$ python -q
>>> import numpy as np
>>> from numpy import linalg as LA
>>> np.set_printoptions(precision=3, suppress=True, linewidth=200, floatmode="fixed")
>>> def rd(a):
...     return np.round(a, 3) + 0
... 
>>> O, _ = LA.qr(np.array([[-0.2, 1.7, 0.7, 0.7],
...     [1.8, -0.1, -0.5, -0.8],
...     [0.6, 0.9, 0.2, -0.4],
...     [0.6, -0.6, -0.3, 0.9]]))
>>> vals = np.array([4, -2, 7, 0])
>>> J = O @ np.diag(vals) @ O.T
>>> rd(J)
array([[-0.994, -0.922, -0.693,  1.795],
       [-0.922,  3.968,  0.747, -0.957],
       [-0.693,  0.747,  0.043,  1.486],
       [ 1.795, -0.957,  1.486,  5.983]])
>>> # rank 3
>>> np.einsum("ij,ji->", J, J)
np.float64(69.0)
>>> print(np.einsum("ii->", J))
9.0
>>> rd(LA.det(J.T))
np.float64(0.0)
>>> print(rd(LA.eigvals(J)))
[-2.000  0.000  7.000  4.000]
>>> rd(LA.det(J[::-1]))
np.float64(0.0)
>>> print(rd(LA.eigvals(J).sum().real))
9.0
>>> rd(np.poly(J))
array([ 1.000, -9.000,  6.000, 56.000,  0.000])
>>> vals, vecs = LA.eigh(J)
>>> vec = np.array([1, 3, 1, 1])
>>> rd(vec @ J @ vec)
np.float64(39.122)
>>> (np.sign(vecs[:, -1].round(6)) == np.sign(vecs[0, -1].round(6))).astype(int)
array([1, 0, 1, 1])
>>> rd(vecs * np.maximum(vals, 0) @ vecs.T)
array([[ 0.408, -0.878,  0.099,  1.337],
       [-0.878,  3.969,  0.772, -0.972],
       [ 0.099,  0.772,  0.490,  1.228],
       [ 1.337, -0.972,  1.228,  6.133]])
>>> rd(vec @ J @ vec / (vec @ vec)), vals[0], rd(vals[-1])
(np.float64(3.26), np.float64(-2.0), np.float64(7.0))
>>> print(rd(LA.eigvalsh(J[1:, 1:])))
[-0.512  3.938  6.568]
>>> vec = np.array([3, -3, 9, -6])
>>> rd(J @ vec)
array([-17.221,  -2.207, -12.851, -14.270])
>>> rd(J @ np.eye(4)[1])
array([-0.922,  3.968,  0.747, -0.957])
>>> rd((J * vec).sum(axis=1))
array([-17.221,  -2.207, -12.851, -14.270])
>>> LA.norm(J @ vec) <= LA.norm(J, 2) * LA.norm(vec) + 1e-9
np.True_
>>> (J @ vec).argmax()
np.int64(1)
>>> np.sign((J @ vec).round(6))
array([-1.000, -1.000, -1.000, -1.000])
>>> A = np.array([[32, -12, -24, 4, 0, -8],
...     [-12, 5, 11, -1, 4, -1],
...     [-24, 11, 26, -1, 16, -10],
...     [4, -1, -1, 1, 4, -5],
...     [0, 4, 16, 4, 32, -32],
...     [-8, -1, -10, -5, -32, 34]])
>>> A
array([[ 32, -12, -24,   4,   0,  -8],
       [-12,   5,  11,  -1,   4,  -1],
       [-24,  11,  26,  -1,  16, -10],
       [  4,  -1,  -1,   1,   4,  -5],
       [  0,   4,  16,   4,  32, -32],
       [ -8,  -1, -10,  -5, -32,  34]])
>>> vals, vecs = LA.eigh(J)
>>> rd(LA.svd(J, compute_uv=False))
array([7.000, 4.000, 2.000, 0.000])
>>> rd(LA.eigvalsh(J + 2 * np.eye(4)))
array([0.000, 2.000, 6.000, 9.000])
>>> f = np.array([0, -1, 1])
>>> print(np.polyval(f, A[4]))
[  1  -3 -15  -3 -31  33]
>>> np.convolve(A[4], f)
array([  0,   0,  -4, -12,  12, -28,  64, -32])
>>> np.cross(A[4, :3], A[2, :3])
array([ -72, -384,   96])
>>> np.array([np.convolve(row, f, "same") for row in A])
array([[-32,  44,  12, -28,   4,   8],
       [ 12, -17,  -6,  12,  -5,   5],
       [ 24, -35, -15,  27, -17,  26],
       [ -4,   5,   0,  -2,  -3,   9],
       [  0,  -4, -12,  12, -28,  64],
       [  8,  -7,   9,  -5,  27, -66]])
>>> K = 0.5 ** np.abs(np.subtract.outer(np.arange(7), np.arange(7)))
>>> rd(K)
array([[1.000, 0.500, 0.250, 0.125, 0.062, 0.031, 0.016],
       [0.500, 1.000, 0.500, 0.250, 0.125, 0.062, 0.031],
       [0.250, 0.500, 1.000, 0.500, 0.250, 0.125, 0.062],
       [0.125, 0.250, 0.500, 1.000, 0.500, 0.250, 0.125],
       [0.062, 0.125, 0.250, 0.500, 1.000, 0.500, 0.250],
       [0.031, 0.062, 0.125, 0.250, 0.500, 1.000, 0.500],
       [0.016, 0.031, 0.062, 0.125, 0.250, 0.500, 1.000]])
>>> G = K.T @ K
>>> rd(np.trace(G)), rd((K ** 2).sum())
(np.float64(10.778), np.float64(10.778))
>>> print(rd(np.diag(G)))
[1.333 1.583 1.645 1.656 1.645 1.583 1.333]
>>> vals, vecs = LA.eigh(K)
>>> np.unique(vals.round(6) + 0, return_counts=True)[1]
array([1, 1, 1, 1, 1, 1, 1])
>>> rd(LA.eigvalsh(K @ K))
array([0.121, 0.155, 0.237, 0.441, 1.000, 2.605, 6.218])
>>> print((vals > 1e-8).sum(), (vals < -1e-8).sum())
7 0
>>> rd(LA.svd(K, compute_uv=False))
array([2.494, 1.614, 1.000, 0.664, 0.487, 0.393, 0.347])
>>> rd(vecs @ np.diag(vals) @ vecs.T)
array([[1.000, 0.500, 0.250, 0.125, 0.063, 0.031, 0.016],
       [0.500, 1.000, 0.500, 0.250, 0.125, 0.062, 0.031],
       [0.250, 0.500, 1.000, 0.500, 0.250, 0.125, 0.063],
       [0.125, 0.250, 0.500, 1.000, 0.500, 0.250, 0.125],
       [0.063, 0.125, 0.250, 0.500, 1.000, 0.500, 0.250],
       [0.031, 0.062, 0.125, 0.250, 0.500, 1.000, 0.500],
       [0.016, 0.031, 0.063, 0.125, 0.250, 0.500, 1.000]])
>>> rd(vecs.T @ K @ vecs)
array([[0.347, 0.000, 0.000, 0.000, 0.000, 0.000, 0.000],
       [0.000, 0.393, 0.000, 0.000, 0.000, 0.000, 0.000],
       [0.000, 0.000, 0.487, 0.000, 0.000, 0.000, 0.000],
       [0.000, 0.000, 0.000, 0.664, 0.000, 0.000, 0.000],
       [0.000, 0.000, 0.000, 0.000, 1.000, 0.000, 0.000],
       [0.000, 0.000, 0.000, 0.000, 0.000, 1.614, 0.000],
       [0.000, 0.000, 0.000, 0.000, 0.000, 0.000, 2.494]])
